>>> import numpy as np
>>> from numpy import linalg as LA
>>> np.set_printoptions(precision=3, suppress=True, linewidth=200, sign=" ")
>>> rnd = lambda a: np.round(a, 3) + 0
>>> arr = np.load("mat.npy")
>>> print(arr)
[[ 0  0  0]
 [ 0  0  1]
 [ 0  1  0]]
>>> # rank 2
>>> print(LA.cond(arr) > 100)
True
>>> print(np.argsort(-LA.norm(arr, axis=0).round(6), kind="stable")[:3])
[ 1  2  0]
>>> print([round(float(x), 3) for x in LA.svd(arr, compute_uv=False)[:3]])
[1.0, 1.0, 0.0]
>>> rng = np.random.default_rng(91350)
>>> idx = rng.integers(0, 3, 4)
>>> feats = (idx[:, None] == idx) * 4 + np.eye(4)
>>> print(feats)
[[ 5.  4.  0.  4.]
 [ 4.  5.  0.  4.]
 [ 0.  0.  5.  0.]
 [ 4.  4.  0.  5.]]
>>> # symmetric
>>> print(feats @ feats)
[[ 57.  56.   0.  56.]
 [ 56.  57.   0.  56.]
 [  0.   0.  25.   0.]
 [ 56.  56.   0.  57.]]
>>> print(rnd(np.sort(LA.eigvals(feats).real)))
[  1.   1.   5.  13.]
>>> print((feats != 0).astype(int))
[[ 1  1  0  1]
 [ 1  1  0  1]
 [ 0  0  1  0]
 [ 1  1  0  1]]
>>> Lm = LA.cholesky(feats)
>>> print(LA.eigvalsh(feats).min() > 0)
True
>>> print(rnd(Lm))
[[ 2.236  0.     0.     0.   ]
 [ 1.789  1.342  0.     0.   ]
 [ 0.     0.     2.236  0.   ]
 [ 1.789  0.596  0.     1.202]]
>>> Uu, s, Vh = LA.svd(arr)
>>> vecs = Vh[:(s > 1e-8).sum()]
>>> x0 = arr[1] + 3 * arr[0] + rng.integers(2) * np.eye(3)[1]
>>> print(x0)
[ 0.  1.  1.]
>>> print(np.allclose(vecs.T @ vecs @ x0, x0))
True
>>> print(LA.matrix_rank(np.vstack([arr, x0])))
2
